% python3 -q
>>> import numpy as np
>>> np.set_printoptions(precision=3, suppress=True, linewidth=160)
>>> K = np.load("w.npy")
>>> K
array([[-1.,  0.,  0.,  0.,  0.,  0.],
       [ 0., -3.,  2.,  1., -2., -2.],
       [ 0.,  0., -1.,  0.,  2.,  1.],
       [ 0., -1., -1., -1., -3.,  1.],
       [ 0., -1., -2.,  1.,  1., -3.],
       [ 0.,  3.,  0., -2., -2., -1.]])
>>> np.sort(np.linalg.eigvals(K).real)
array([-2.834, -2.834, -1.445, -1.   ,  1.057,  1.057])
>>> K @ K
array([[ 1.,  0.,  0.,  0.,  0.,  0.],
       [ 0.,  4., -5., -2.,  9., 17.],
       [ 0.,  1., -3.,  0., -2., -8.],
       [ 0., 10.,  6., -5., -2.,  8.],
       [ 0., -8., -3.,  5.,  2.,  1.],
       [ 0., -8., 12.,  5.,  0., -1.]])
>>> X = np.array([[0.0, 0.0, 0.0, 0.0, 0.0, 0.0, 0.0],
...     [0.0, 2.0, 0.0, 3.0, 3.0, 1.0, 1.0],
...     [0.0, 0.0, 3.0, 1.0, 3.0, 1.0, 2.0],
...     [0.0, 4.0, 3.0, 1.0, 3.0, 5.0, 2.0],
...     [0.0, 0.0, 3.0, 5.0, 4.0, 0.0, 2.0],
...     [0.0, 1.0, 4.0, 4.0, 3.0, 5.0, 2.0],
...     [0.0, 2.0, 4.0, 4.0, 1.0, 2.0, 0.0]])
>>> rank = np.linalg.matrix_rank(X)
>>> rank
np.int64(6)
>>> null = np.linalg.svd(X)[2][rank:].T
>>> print(null[:, 0] / null[np.abs(null[:, 0]).round(6).argmax(), 0])
[1. 0. 0. 0. 0. 0. 0.]
>>> [int(np.linalg.matrix_rank(X[:i])) for i in range(1, len(X) + 1)]
[0, 1, 2, 3, 4, 5, 6]
>>> np.linalg.matrix_rank(X.T @ X), np.linalg.matrix_rank(X @ X.T)
(np.int64(6), np.int64(6))
>>> [int(np.linalg.matrix_rank(np.delete(X, i, axis=0))) for i in range(7)]
[6, 5, 5, 5, 5, 5, 5]
>>> X @ null
array([[0.],
       [0.],
       [0.],
       [0.],
       [0.],
       [0.],
       [0.]])
>>> print([int(np.linalg.matrix_rank(X[:, :j + 1])) for j in range(7)])
[0, 1, 2, 3, 4, 5, 6]
>>> np.allclose(X @ null, 0)
True
>>> (X + X.T) / 2
array([[0. , 0. , 0. , 0. , 0. , 0. , 0. ],
       [0. , 2. , 0. , 3.5, 1.5, 1. , 1.5],
       [0. , 0. , 3. , 2. , 3. , 2.5, 3. ],
       [0. , 3.5, 2. , 1. , 4. , 4.5, 3. ],
       [0. , 1.5, 3. , 4. , 4. , 1.5, 1.5],
       [0. , 1. , 2.5, 4.5, 1.5, 5. , 2. ],
       [0. , 1.5, 3. , 3. , 1.5, 2. , 0. ]])
>>> np.linalg.matrix_power(X, 3)
array([[  0.,   0.,   0.,   0.,   0.,   0.,   0.],
       [  0., 222., 427., 430., 443., 357., 245.],
       [  0., 191., 411., 368., 402., 314., 229.],
       [  0., 375., 759., 712., 750., 626., 425.],
       [  0., 272., 590., 586., 600., 456., 332.],
       [  0., 390., 861., 824., 845., 694., 477.],
       [  0., 236., 546., 568., 544., 420., 298.]])
>>> np.trace(X)
np.float64(15.0)
